% python3 -q
>>> import numpy as np
>>> np.set_printoptions(precision=2, suppress=True, linewidth=140, sign=" ")
>>> M = np.loadtxt("x.csv", delimiter=",")
>>> M
array([[ 1.  ,  0.2 ,  0.04,  0.01,  0.  ,  0.  ,  0.  ],
       [ 0.2 ,  1.  ,  0.2 ,  0.04,  0.01,  0.  ,  0.  ],
       [ 0.04,  0.2 ,  1.  ,  0.2 ,  0.04,  0.01,  0.  ],
       [ 0.01,  0.04,  0.2 ,  1.  ,  0.2 ,  0.04,  0.01],
       [ 0.  ,  0.01,  0.04,  0.2 ,  1.  ,  0.2 ,  0.04],
       [ 0.  ,  0.  ,  0.01,  0.04,  0.2 ,  1.  ,  0.2 ],
       [ 0.  ,  0.  ,  0.  ,  0.01,  0.04,  0.2 ,  1.  ]])
>>> evals, V = np.linalg.eigh(M)
>>> x0 = np.array([3, 1, 2, 1, 3, 3, 2])
>>> (np.sign(V[:, -1].round(6)) == np.sign(V[0, -1].round(6))).astype(int)
array([ 1,  1,  1,  1,  1,  1,  1])
>>> print(np.linalg.eigvalsh(M[1:, 1:]))
[ 0.69  0.76  0.87  1.03  1.24  1.42]
>>> x0 = np.array([6, -4, 6, -7, -2, 4, -9])
>>> h = np.maximum(M @ x0, 0)
>>> M * (h > 1e-9)[:, None]
array([[ 1.  ,  0.2 ,  0.04,  0.01,  0.  ,  0.  ,  0.  ],
       [ 0.  ,  0.  ,  0.  ,  0.  ,  0.  ,  0.  ,  0.  ],
       [ 0.04,  0.2 ,  1.  ,  0.2 ,  0.04,  0.01,  0.  ],
       [ 0.  ,  0.  ,  0.  ,  0.  ,  0.  ,  0.  ,  0.  ],
       [ 0.  ,  0.  ,  0.  ,  0.  ,  0.  ,  0.  ,  0.  ],
       [ 0.  ,  0.  ,  0.01,  0.04,  0.2 ,  1.  ,  0.2 ],
       [ 0.  ,  0.  ,  0.  ,  0.  ,  0.  ,  0.  ,  0.  ]])
>>> h
array([ 5.37,  0.  ,  4.  ,  0.  ,  0.  ,  1.58,  0.  ])
>>> M.T @ h
array([ 5.53,  1.87,  4.23,  0.92,  0.48,  1.62,  0.32])
>>> np.maximum(M @ (3 * x0), 0)
array([ 16.11,   0.  ,  12.  ,   0.  ,   0.  ,   4.74,   0.  ])
>>> r0, v = M[6], M[2]
>>> round(float(r0 @ v), 2)
0.01
>>> p = (r0 @ v) / (r0 @ r0) * r0
>>> v - p
array([ 0.04,  0.2 ,  1.  ,  0.2 ,  0.04,  0.01, -0.01])
>>> np.round(np.outer(r0, v), 2) + 0
array([[ 0.  ,  0.  ,  0.  ,  0.  ,  0.  ,  0.  ,  0.  ],
       [ 0.  ,  0.  ,  0.  ,  0.  ,  0.  ,  0.  ,  0.  ],
       [ 0.  ,  0.  ,  0.  ,  0.  ,  0.  ,  0.  ,  0.  ],
       [ 0.  ,  0.  ,  0.01,  0.  ,  0.  ,  0.  ,  0.  ],
       [ 0.  ,  0.01,  0.04,  0.01,  0.  ,  0.  ,  0.  ],
       [ 0.01,  0.04,  0.2 ,  0.04,  0.01,  0.  ,  0.  ],
       [ 0.04,  0.2 ,  1.  ,  0.2 ,  0.04,  0.01,  0.  ]])
>>> print(p.round(2) + 0)
[ 0.    0.    0.    0.    0.    0.    0.01]
>>> rng = np.random.default_rng(986)
>>> lab = rng.permutation(7)
>>> lab
array([ 2,  6,  5,  0,  3,  1,  4])
>>> B = M[lab][:, lab]
>>> B
array([[ 1.  ,  0.  ,  0.01,  0.04,  0.2 ,  0.2 ,  0.04],
       [ 0.  ,  1.  ,  0.2 ,  0.  ,  0.01,  0.  ,  0.04],
       [ 0.01,  0.2 ,  1.  ,  0.  ,  0.04,  0.  ,  0.2 ],
       [ 0.04,  0.  ,  0.  ,  1.  ,  0.01,  0.2 ,  0.  ],
       [ 0.2 ,  0.01,  0.04,  0.01,  1.  ,  0.04,  0.2 ],
       [ 0.2 ,  0.  ,  0.  ,  0.2 ,  0.04,  1.  ,  0.01],
       [ 0.04,  0.04,  0.2 ,  0.  ,  0.2 ,  0.01,  1.  ]])
>>> np.diag(B)
array([ 1.,  1.,  1.,  1.,  1.,  1.,  1.])
>>> x0 = np.ones(7)
>>> for _ in range(6):
...     x0 = B @ x0
...     x0 /= np.linalg.norm(x0)
...     print(round(x0 @ B @ x0, 2))
... 
1.42
1.43
1.44
1.44
1.44
1.44
>>> np.round(np.linalg.eigvalsh(B)[-1], 2)
np.float64(1.44)
>>> W0 = np.loadtxt("run0.csv", delimiter=",")
>>> W0
array([[ -0.47,  -0.41,  -0.1 ,  -0.22,  -0.51],
       [  4.14,   3.29,  -0.02,   2.  ,   6.1 ],
       [ -1.82,  -1.57,  -0.06,  -0.71,  -2.39],
       [  5.52,   4.65,   0.02,   2.77,   8.61],
       [ -7.24,  -5.84,  -0.02,  -3.54, -10.47],
       [  9.31,   7.83,   0.14,   4.78,  14.38],
       [ 11.4 ,   9.7 ,   0.06,   5.78,  17.43],
       [-10.06,  -8.35,  -0.08,  -5.04, -15.01],
       [ -3.15,  -2.57,   0.17,  -1.35,  -4.57],
       [ -7.73,  -6.56,  -0.17,  -3.86, -11.48],
       [ -0.01,   0.17,  -0.14,   0.05,   0.02],
       [ -9.42,  -7.77,   0.11,  -4.55, -13.74],
       [ 10.04,   8.54,   0.  ,   4.9 ,  14.95],
       [-12.86, -10.86,   0.14,  -6.59, -19.67],
       [  6.33,   5.32,   0.09,   3.21,   9.5 ]])
>>> B = np.c_[W0[:, :2] @ np.array([[1, 1], [1, 2]]), np.array([3, 0, 3, 2, 3, 3, 4, 0, 0, 3, 3, 0, 2, 4, 5])]
>>> B
array([[ -0.88,  -1.29,   3.  ],
       [  7.43,  10.72,   0.  ],
       [ -3.39,  -4.96,   3.  ],
       [ 10.17,  14.82,   2.  ],
       [-13.08, -18.92,   3.  ],
       [ 17.14,  24.97,   3.  ],
       [ 21.1 ,  30.8 ,   4.  ],
       [-18.41, -26.76,   0.  ],
       [ -5.72,  -8.29,   0.  ],
       [-14.29, -20.85,   3.  ],
       [  0.16,   0.33,   3.  ],
       [-17.19, -24.96,   0.  ],
       [ 18.58,  27.12,   2.  ],
       [-23.72, -34.58,   4.  ],
       [ 11.65,  16.97,   5.  ]])
>>> np.linalg.matrix_rank(np.c_[W0, B])
np.int64(6)
>>> np.linalg.matrix_rank(B)
np.int64(3)
>>> A = np.load("arr.npy")
>>> A
array([[ 0.14,  0.2 ,  0.14,  0.14,  0.2 ],
       [ 0.2 ,  0.28,  0.2 ,  0.2 ,  0.28],
       [ 0.14,  0.2 ,  0.14,  0.14,  0.2 ],
       [ 0.14,  0.2 ,  0.14,  0.14,  0.2 ],
       [ 0.2 ,  0.28,  0.2 ,  0.2 ,  0.28]])
>>> print(np.round(np.linalg.det(A.T), 2))
-0.0
>>> np.round(np.poly(A), 2) + 0
array([ 1., -1.,  0.,  0.,  0.,  0.])
>>> round(float(np.linalg.eigvals(A).sum().real), 2)
1.0
>>> rank = np.linalg.matrix_rank(A)
>>> rank
np.int64(1)
>>> ns = np.linalg.svd(A)[2][rank:].T
>>> np.linalg.matrix_rank(A.T @ A), np.linalg.matrix_rank(A @ A.T)
(np.int64(1), np.int64(1))
>>> ns.shape
(5, 4)
>>> gram = A.T @ A
>>> gram
array([[ 0.14,  0.2 ,  0.14,  0.14,  0.2 ],
       [ 0.2 ,  0.28,  0.2 ,  0.2 ,  0.28],
       [ 0.14,  0.2 ,  0.14,  0.14,  0.2 ],
       [ 0.14,  0.2 ,  0.14,  0.14,  0.2 ],
       [ 0.2 ,  0.28,  0.2 ,  0.2 ,  0.28]])
>>> np.round(np.linalg.eigvalsh(gram)[::-1], 2) + 0
array([ 1.,  0.,  0.,  0.,  0.])
>>> x0 = np.array([1, 0, 0, 0, 0])
>>> print(np.eye(5) - gram)
[[ 0.86 -0.2  -0.14 -0.14 -0.2 ]
 [-0.2   0.72 -0.2  -0.2  -0.28]
 [-0.14 -0.2   0.86 -0.14 -0.2 ]
 [-0.14 -0.2  -0.14  0.86 -0.2 ]
 [-0.2  -0.28 -0.2  -0.2   0.72]]
>>> gram @ x0
array([ 0.14,  0.2 ,  0.14,  0.14,  0.2 ])
>>> np.trace(gram)
np.float64(1.0)
>>> np.linalg.eigvalsh(2 * gram - np.eye(5))
array([-1., -1., -1., -1.,  1.])
